>>> import numpy as np
>>> from numpy import linalg as LA
>>> np.set_printoptions(precision=2, suppress=True, linewidth=140, floatmode="fixed")
>>> W0 = np.diag(np.array([2, 5]))
>>> W0
array([[2, 0],
       [0, 5]])
>>> A2 = LA.inv(W0)
>>> A2
array([[0.50, 0.00],
       [0.00, 0.20]])
>>> LA.inv(A2)
array([[2.00, 0.00],
       [0.00, 5.00]])
>>> np.round(LA.det(W0) * LA.det(A2), 2)
np.float64(1.0)
>>> w, vecs = LA.eig(W0)
>>> W0 @ vecs[:, 0] - w[0] * vecs[:, 0]
array([0.00, 0.00])
>>> np.prod(w)
np.float64(10.0)
>>> np.sort(LA.eigvals(W0.T))
array([2.00, 5.00])
>>> X = np.tanh(np.array([[0.9, 0.2],
...     [-1.1, 0.6],
...     [-0.2, 0.1],
...     [1.5, -1.2],
...     [0.4, -0.1],
...     [0.2, -0.3],
...     [1.6, 0.4],
...     [-1.5, -1.0],
...     [0.1, 0.8],
...     [-1.0, -0.9],
...     [2.3, -0.4],
...     [-0.5, 1.9],
...     [-1.0, -0.8],
...     [0.5, 1.9]]) @ np.array([[-0.8, -0.5, -0.4], [0.2, -0.7, -0.1]]))
>>> X
array([[-0.59, -0.53, -0.36],
       [ 0.76,  0.13,  0.36],
       [ 0.18,  0.03,  0.07],
       [-0.89,  0.09, -0.45],
       [-0.33, -0.13, -0.15],
       [-0.22,  0.11, -0.05],
       [-0.83, -0.79, -0.59],
       [ 0.76,  0.90,  0.60],
       [ 0.08, -0.54, -0.12],
       [ 0.55,  0.81,  0.45],
       [-0.96, -0.70, -0.71],
       [ 0.65, -0.79,  0.01],
       [ 0.56,  0.79,  0.45],
       [-0.02, -0.92, -0.37]])
>>> x = np.array([2, -2, -1])
>>> rhs = X @ x
>>> np.round(LA.pinv(X) @ X, 2) + 0
array([[1.00, 0.00, 0.00],
       [0.00, 1.00, 0.00],
       [0.00, 0.00, 1.00]])
>>> LA.solve(X.T @ X, X.T @ rhs)
array([ 2.00, -2.00, -1.00])
>>> LA.lstsq(X, rhs)[0]
array([ 2.00, -2.00, -1.00])
>>> rng = np.random.default_rng(15)
>>> rhs = rhs + 0.3 * rng.normal(size=14)
>>> rhs
array([-0.19,  0.62,  0.34, -1.68, -0.09, -0.36,  0.08, -0.57,  1.19, -0.35,  0.41,  2.72, -0.83,  2.23])
>>> coef, *_ = LA.lstsq(X, rhs)
>>> coef.round()
array([ 3.00, -1.00, -3.00])
>>> np.round(X.T @ (rhs - X @ coef), 2) + 0
array([0.00, 0.00, 0.00])
>>> Xs = (X - X.mean(axis=0)) / X.std(axis=0)
>>> Xs.std(axis=0)
array([1.00, 1.00, 1.00])
>>> coef = LA.lstsq(np.delete(Xs, 0, axis=1), Xs[:, 0])[0]
>>> np.abs(coef).argmax()
np.int64(1)
>>> coef
array([-0.66,  1.45])
>>> th = np.radians(90)
>>> R = np.eye(3)
>>> R[2, 2] = R[1, 1] = np.cos(th)
>>> R[2, 1], R[1, 2] = -np.sin(th), np.sin(th)
>>> R.round(2) + 0
array([[ 1.00,  0.00,  0.00],
       [ 0.00,  0.00,  1.00],
       [ 0.00, -1.00,  0.00]])
>>> A2 = X @ R.T
>>> np.abs(A2 - X).max(axis=0)
array([0.00, 0.80, 1.50])
>>> LA.svd(X, compute_uv=False), LA.svd(A2, compute_uv=False)
(array([3.19, 1.59, 0.15]), array([3.19, 1.59, 0.15]))
>>> np.round(LA.det(R), 2), np.trace(R)
(np.float64(1.0), np.float64(1.0))
>>> W2 = X[[6, 7]].astype(float)
>>> for _ in range(6):
...     labels = LA.norm(X[:, None] - W2, axis=-1).argmin(axis=1)
...     W2 = np.array([X[labels == j].mean(axis=0) for j in range(2)])
... 
>>> labels
array([0, 1, 1, 0, 0, 0, 0, 1, 0, 1, 0, 0, 1, 0])
>>> W2[1] - W2[0]
array([0.91, 1.00, 0.70])
>>> Xs = X - X.mean(axis=0)
>>> vecs = LA.svd(Xs)[2][:2]
>>> A2 = Xs - Xs @ vecs.T @ vecs
>>> np.round(np.cov(Xs @ vecs.T, rowvar=False), 2) + 0
array([[0.77, 0.00],
       [0.00, 0.19]])
>>> np.diag(vecs.T @ vecs)
array([0.85, 0.93, 0.22])
>>> round(float(LA.norm(A2) / LA.norm(Xs)), 2)
0.04
